$ ipython --no-banner

In [1]: import numpy as np

In [2]: np.set_printoptions(suppress=True, linewidth=140)

In [3]: rnd = lambda a: np.round(a, 1) + 0

In [4]: m1 = np.load("block17.npy")

In [5]: m1
Out[5]: 
array([[ 2, -3, -5],
       [ 0, -4,  4],
       [ 0,  0, -2]])

In [6]: B = m1[0, 0] * m1[1:] - np.outer(m1[1:, 0], m1[0])

In [7]: B
Out[7]: 
array([[ 0, -8,  8],
       [ 0,  0, -4]])

In [8]: m1[:, 0] / m1[0, 0]
Out[8]: array([1., 0., 0.])

In [9]: np.linalg.matrix_rank(B), np.linalg.matrix_rank(m1)
Out[9]: (np.int64(2), np.int64(3))

In [10]: J = np.load("m.npy")

In [11]: J
Out[11]: 
array([[-6,  2],
       [-6,  2]])

In [12]: rank = np.linalg.matrix_rank(J)

In [13]: rank
Out[13]: np.int64(1)

In [14]: null = np.linalg.svd(J)[2][rank:].T

In [15]: [int(np.linalg.matrix_rank(J[:i])) for i in range(1, len(J) + 1)]
Out[15]: [1, 1]

In [16]: [int(np.linalg.matrix_rank(J[:, :j + 1])) for j in range(2)]
Out[16]: [1, 1]

In [17]: np.linalg.matrix_rank(J.T @ J), np.linalg.matrix_rank(J @ J.T)
Out[17]: (np.int64(1), np.int64(1))

In [18]: U, sigma, VT = np.linalg.svd(J)

In [19]: rnd(sigma)
Out[19]: array([8.9, 0. ])

In [20]: np.argmax(sigma[:-1] / (sigma[1:] + 1e-6)) + 1
Out[20]: np.int64(1)

In [21]: B = U[:, :1] @ np.diag(sigma[:1]) @ VT[:1]

In [22]: np.linalg.matrix_rank(B)
Out[22]: np.int64(1)

In [23]: np.linalg.matrix_rank(J, rtol=0.05)
Out[23]: np.int64(1)

In [24]: rnd(np.linalg.norm(J - B, 2)), rnd(sigma[1])
Out[24]: (np.float64(0.0), np.float64(0.0))

In [25]: rnd(np.linalg.norm(J, 2) / np.linalg.norm(J))
Out[25]: np.float64(1.0)

In [26]: [round(float(x), 1) for x in np.linalg.svd(J, compute_uv=False)[:3]]
Out[26]: [8.9, 0.0]
